% ipython --no-banner

In [1]: import numpy as np

In [2]: np.set_printoptions(suppress=True, linewidth=120)

In [3]: def tidy(a):
   ...:     return np.round(a, 2) + 0
   ...: 

In [4]: M = np.loadtxt("out4.csv", delimiter=",")

In [5]: print(M)
[[ 3.47  0.74 -0.71  2.71  1.45  3.47  0.58  0.68  0.24]
 [ 1.37 -0.31  1.28  0.72 -1.6   1.37  4.56 -2.25  0.35]
 [ 2.01  0.01 -0.84  2.84  0.84  2.01  0.32  1.67  1.83]
 [ 5.35  1.68 -0.33  2.33  2.01  5.35  1.34 -1.02 -2.02]
 [ 1.69 -0.16 -0.75  2.75  0.59  1.69  0.5   1.66  2.06]
 [ 2.75  0.38  1.04  0.96 -0.67  2.75  4.08 -2.46 -0.79]
 [ 0.04 -0.98  0.86  1.14 -1.84  0.04  3.72 -0.74  2.11]
 [-2.46 -2.23  0.24  1.76 -2.47 -2.46  2.49  1.74  5.21]
 [ 2.83  0.41  2.17 -0.17 -1.75  2.83  6.34 -4.75 -2.  ]
 [ 0.7  -0.65  0.17  1.83 -0.82  0.7   2.34  0.31  2.13]
 [ 2.12  0.06 -0.3   2.3   0.36  2.12  1.39  0.55  1.18]
 [ 3.09  0.55  0.12  1.88  0.42  3.09  2.24 -0.79 -0.22]
 [ 3.85  0.92 -0.76  2.76  1.68  3.85  0.48  0.6  -0.09]
 [ 1.93 -0.03 -0.3   2.3   0.26  1.93  1.41  0.62  1.36]
 [-1.1  -1.55 -1.96  3.96  0.41 -1.1  -1.92  5.47  6.06]
 [ 0.66 -0.67  0.81  1.19 -1.48  0.66  3.63 -0.96  1.53]
 [ 0.82 -0.59  0.77  1.23 -1.36  0.82  3.54 -0.95  1.41]
 [ 6.24  2.12  0.88  1.12  1.24  6.24  3.76 -3.88 -4.12]
 [ 2.61  0.31 -0.42  2.42  0.72  2.61  1.16  0.53  0.81]]

In [6]: # rank 7

In [7]: rank = np.linalg.matrix_rank(M)

In [8]: print(rank)
7

In [9]: null = np.linalg.svd(M)[2][rank:].T

In [10]: print([int(np.linalg.matrix_rank(M[:i])) for i in range(1, len(M) + 1)])
[1, 2, 3, 4, 5, 5, 6, 7, 7, 7, 7, 7, 7, 7, 7, 7, 7, 7, 7]

In [11]: print([int(np.linalg.matrix_rank(M[:, :j + 1])) for j in range(9)])
[1, 2, 3, 4, 5, 5, 6, 6, 7]

In [12]: print(np.allclose(M @ null, 0))
True

In [13]: def softmax(z):
    ...:     e = np.exp(z - z.max(axis=-1, keepdims=True))
    ...:     return e / e.sum(axis=-1, keepdims=True)
    ...: 

In [14]: print(tidy(softmax(M[3])))
[0.47 0.01 0.   0.02 0.02 0.47 0.01 0.   0.  ]

In [15]: print(tidy(softmax(M[3] + -2)))
[0.47 0.01 0.   0.02 0.02 0.47 0.01 0.   0.  ]

In [16]: att = M @ M.T / np.sqrt(9)

In [17]: print(tidy(softmax(att)[3] @ M))
[ 6.24  2.12  0.87  1.13  1.24  6.24  3.75 -3.87 -4.11]

In [18]: U, sigma, Vh = np.linalg.svd(M)

In [19]: vecs = Vh[:(sigma > 1e-8).sum()]

In [20]: rng = np.random.default_rng(9452)

In [21]: x0 = M[3] + 2 * M[14] + rng.integers(2) * np.eye(9)[2]

In [22]: print(tidy(x0))
[ 3.15 -1.42 -3.25 10.25  2.83  3.15 -2.5   9.92 10.1 ]

In [23]: print(tidy(np.diag(vecs.T @ vecs)))
[0.5 0.8 0.8 0.8 1.  0.5 0.8 0.8 1. ]

In [24]: print(np.allclose(vecs.T @ vecs @ x0, x0))
False

In [25]: print(np.linalg.matrix_rank(np.vstack([M, x0])))
8

In [26]: print(np.linalg.lstsq(M[:-1].T, M[-1])[2])
7

In [27]: print(np.allclose(M[:-1].T @ np.linalg.lstsq(M[:-1].T, M[-1])[0], M[-1]))
True

In [28]: print(tidy(np.trace(np.linalg.pinv(M) @ M)))
7.0

In [29]: print(np.abs(np.diag(np.linalg.qr(M)[1])) > 1e-9)
[ True  True  True  True  True False  True False  True]

In [30]: Xs = M - M.mean(axis=0)

In [31]: U, sigma, Vh = np.linalg.svd(Xs, full_matrices=False)

In [32]: print(tidy((sigma ** 2).sum() ** 2 / (sigma ** 4).sum()))
1.79

In [33]: print(tidy(sigma))
[18.29 12.73  0.02  0.02  0.01  0.01  0.    0.    0.  ]

In [34]: print(np.abs(U[:, 0]).argmax())
14

In [35]: feats = np.load("x.npy")

In [36]: print(feats)
[[ 2  3  4  5]
 [ 6  7  8  9]
 [10 11 12 13]
 [14 15 16 17]]

In [37]: # looks like rank 2

In [38]: C2 = feats.T @ feats

In [39]: print(np.linalg.matrix_rank(C2))
2

In [40]: print((feats @ feats.T).shape)
(4, 4)

In [41]: print(np.allclose(C2, C2.T))
True

In [42]: rank = np.linalg.matrix_rank(feats)

In [43]: print(rank)
2

In [44]: null = np.linalg.svd(feats)[2][rank:].T

In [45]: print([int(np.linalg.matrix_rank(feats[:, :j + 1])) for j in range(4)])
[1, 2, 2, 2]

In [46]: print(np.linalg.matrix_rank(feats.T @ feats), np.linalg.matrix_rank(feats @ feats.T))
2 2

In [47]: print([int(np.linalg.matrix_rank(np.delete(feats, i, axis=0))) for i in range(4)])
[2, 2, 2, 2]

In [48]: print(tidy(feats @ null))
[[0. 0.]
 [0. 0.]
 [0. 0.]
 [0. 0.]]

In [49]: print([int(np.linalg.matrix_rank(feats[:i])) for i in range(1, len(feats) + 1)])
[1, 2, 2, 2]

In [50]: print(np.abs(np.diag(np.linalg.qr(feats)[1])) > 1e-9)
[ True  True False False]

In [51]: print(np.allclose(feats[:-1].T @ np.linalg.lstsq(feats[:-1].T, feats[-1])[0], feats[-1]))
True

In [52]: print(tidy(feats @ np.linalg.pinv(feats) @ feats))
[[ 2.  3.  4.  5.]
 [ 6.  7.  8.  9.]
 [10. 11. 12. 13.]
 [14. 15. 16. 17.]]

In [53]: print(tidy(np.trace(np.linalg.pinv(feats) @ feats)))
2.0

In [54]: X = np.load("sample17.npy")

In [55]: print(tidy(X))
[[ 1.    0.    0.    0.    0.    0.    0.    0.    0.  ]
 [ 0.    1.    0.    0.    0.    0.    0.    0.    0.  ]
 [ 0.    0.    1.    0.    0.    0.    0.    0.    0.  ]
 [ 0.    0.    0.    1.    0.    0.    0.    0.    0.  ]
 [ 0.    0.    0.    0.    1.    0.    0.    0.    0.  ]
 [ 0.    0.    0.    0.    0.    1.    0.    0.    0.  ]
 [ 0.    0.    0.    0.    0.    0.    1.    0.    0.  ]
 [ 0.    0.    0.    0.    0.    0.    0.    1.   -0.03]
 [ 0.    0.    0.    0.    0.    0.    0.    0.03  1.  ]]

In [56]: x0 = np.array([-2, -1, -4, -3, 1, -3, -5, 3, 2])

In [57]: y = X @ x0

In [58]: print(tidy(y))
[-2.   -1.   -4.   -3.    1.   -3.   -5.    2.93  2.1 ]

In [59]: print(tidy(np.linalg.solve(X, X[:, 4])))
[0. 0. 0. 0. 1. 0. 0. 0. 0.]

In [60]: print(tidy(np.linalg.solve(X, -2 * y)))
[ 4.  2.  8.  6. -2.  6. 10. -6. -4.]

In [61]: print(tidy(np.linalg.solve(X, y)))
[-2. -1. -4. -3.  1. -3. -5.  3.  2.]

In [62]: W0 = np.eye(11, dtype=int)[rng.permutation(11)] * np.array([-5, 2, 4, 0, 2, -2, 0, -5, 5, -4, -5])

In [63]: print(W0)
[[ 0  0  0  0  0  0  0  0  0  0  0]
 [ 0  0  0  0  2  0  0  0  0  0  0]
 [ 0  0  0  0  0  0  0  0  0  0 -5]
 [ 0  0  0  0  0  0  0  0  0 -4  0]
 [ 0  0  0  0  0  0  0  0  0  0  0]
 [ 0  0  0  0  0  0  0 -5  0  0  0]
 [ 0  2  0  0  0  0  0  0  0  0  0]
 [-5  0  0  0  0  0  0  0  0  0  0]
 [ 0  0  4  0  0  0  0  0  0  0  0]
 [ 0  0  0  0  0 -2  0  0  0  0  0]
 [ 0  0  0  0  0  0  0  0  5  0  0]]

In [64]: print(tidy(W0 @ np.linalg.pinv(W0) @ W0))
[[ 0.  0.  0.  0.  0.  0.  0.  0.  0.  0.  0.]
 [ 0.  0.  0.  0.  2.  0.  0.  0.  0.  0.  0.]
 [ 0.  0.  0.  0.  0.  0.  0.  0.  0.  0. -5.]
 [ 0.  0.  0.  0.  0.  0.  0.  0.  0. -4.  0.]
 [ 0.  0.  0.  0.  0.  0.  0.  0.  0.  0.  0.]
 [ 0.  0.  0.  0.  0.  0.  0. -5.  0.  0.  0.]
 [ 0.  2.  0.  0.  0.  0.  0.  0.  0.  0.  0.]
 [-5.  0.  0.  0.  0.  0.  0.  0.  0.  0.  0.]
 [ 0.  0.  4.  0.  0.  0.  0.  0.  0.  0.  0.]
 [ 0.  0.  0.  0.  0. -2.  0.  0.  0.  0.  0.]
 [ 0.  0.  0.  0.  0.  0.  0.  0.  5.  0.  0.]]

In [65]: print(tidy(np.linalg.norm(W0)))
12.0

In [66]: print(W0.shape)
(11, 11)

In [67]: print(tidy(W0.mean(axis=0)))
[-0.45  0.18  0.36  0.    0.18 -0.18  0.   -0.45  0.45 -0.36 -0.45]

In [68]: rank = np.linalg.matrix_rank(W0)

In [69]: print(rank)
9

In [70]: null = np.linalg.svd(W0)[2][rank:].T

In [71]: print(null @ null.T)
[[0. 0. 0. 0. 0. 0. 0. 0. 0. 0. 0.]
 [0. 0. 0. 0. 0. 0. 0. 0. 0. 0. 0.]
 [0. 0. 0. 0. 0. 0. 0. 0. 0. 0. 0.]
 [0. 0. 0. 1. 0. 0. 0. 0. 0. 0. 0.]
 [0. 0. 0. 0. 0. 0. 0. 0. 0. 0. 0.]
 [0. 0. 0. 0. 0. 0. 0. 0. 0. 0. 0.]
 [0. 0. 0. 0. 0. 0. 1. 0. 0. 0. 0.]
 [0. 0. 0. 0. 0. 0. 0. 0. 0. 0. 0.]
 [0. 0. 0. 0. 0. 0. 0. 0. 0. 0. 0.]
 [0. 0. 0. 0. 0. 0. 0. 0. 0. 0. 0.]
 [0. 0. 0. 0. 0. 0. 0. 0. 0. 0. 0.]]

In [72]: print([int(np.linalg.matrix_rank(W0[:, :j + 1])) for j in range(11)])
[1, 2, 3, 3, 4, 5, 5, 6, 7, 8, 9]

In [73]: print(null.shape)
(11, 2)

In [74]: print([int(np.linalg.matrix_rank(W0[:i])) for i in range(1, len(W0) + 1)])
[0, 1, 2, 3, 3, 4, 5, 6, 7, 8, 9]

In [75]: print(np.linalg.matrix_rank(W0.T @ W0), np.linalg.matrix_rank(W0 @ W0.T))
9 9

In [76]: print(np.allclose(W0 @ null, 0))
True
